% ipython --no-banner

In [1]: import numpy as np

In [2]: np.set_printoptions(suppress=True, linewidth=100)

In [3]: J = np.loadtxt("dump.csv", delimiter=",")

In [4]: print(J)
[[4. 2. 0. 0. 0.]
 [2. 6. 2. 0. 0.]
 [0. 2. 7. 2. 0.]
 [0. 0. 2. 0. 2.]
 [0. 0. 0. 2. 7.]]

In [5]: print(np.round(np.linalg.eigvalsh(J).min(), 1))
-1.0

In [6]: print([round(float(np.linalg.det(J[:i, :i])), 2) + 0 for i in range(1, 6)])
[4.0, 20.0, 124.0, -80.0, -1056.0]

In [7]: print(np.all(np.linalg.eigvalsh(J) > 0))
False

In [8]: m1 = np.load("layer1.npy")

In [9]: print(m1)
[[ 8  8 -6  8  2 -5  4]
 [-7 -6 -3  3 -1  4 -2]
 [ 9  1  7 -4  8  9 -4]
 [ 5  1 -7 -5 -6  0 -6]
 [-8  9  0  5 -4  3  6]
 [-6 -7  6  9  2 -1  9]
 [ 0  5 -8 -3  9 -5  8]]

In [10]: rng = np.random.default_rng(71)

In [11]: z = rng.permutation(7)

In [12]: print(z)
[2 6 5 1 4 0 3]

In [13]: other = m1[z][:, z]

In [14]: print(np.round(np.sort(np.abs(np.linalg.eigvals(other))), 1))
[ 9.   9.   9.7 12.7 12.7 13.3 14.8]

In [15]: print(np.trace(other))
7

In [16]: print(other)
[[ 7 -4  9  1  8  9 -4]
 [-8  8 -5  5  9  0 -3]
 [ 6  9 -1 -7  2 -6  9]
 [-3 -2  4 -6 -1 -7  3]
 [ 0  6  3  9 -4 -8  5]
 [-6  4 -5  8  2  8  8]
 [-7 -6  0  1 -6  5 -5]]

In [17]: other = np.array([[3, -3, 3, 0, -1, 3, 1],
    ...:     [1, 1, -3, -3, 2, 0, 3],
    ...:     [2, 2, 3, -1, 3, 1, -2],
    ...:     [-1, 0, -1, 3, -3, -2, 0],
    ...:     [-3, -3, 3, 0, 3, 2, 3]])

In [18]: M = other.T @ other

In [19]: print(M)
[[ 24   5   4  -8  -1   7  -7]
 [  5  23 -15  -5   2 -13 -13]
 [  4 -15  37   3  12  20  -3]
 [ -8  -5   3  19 -18  -7  -7]
 [ -1   2  12 -18  32  12   8]
 [  7 -13  20  -7  12  18   7]
 [ -7 -13  -3  -7   8   7  23]]

In [20]: Uu, sig, VT = np.linalg.svd(M)

In [21]: vecs = VT[:(sig > 1e-8).sum()]

In [22]: x0 = M[2] + 3 * M[4] + rng.integers(2) * np.eye(7)[6]

In [23]: print(x0)
[  1.  -9.  73. -51. 108.  56.  21.]

In [24]: print(np.allclose(vecs.T @ vecs @ x0, x0))
True
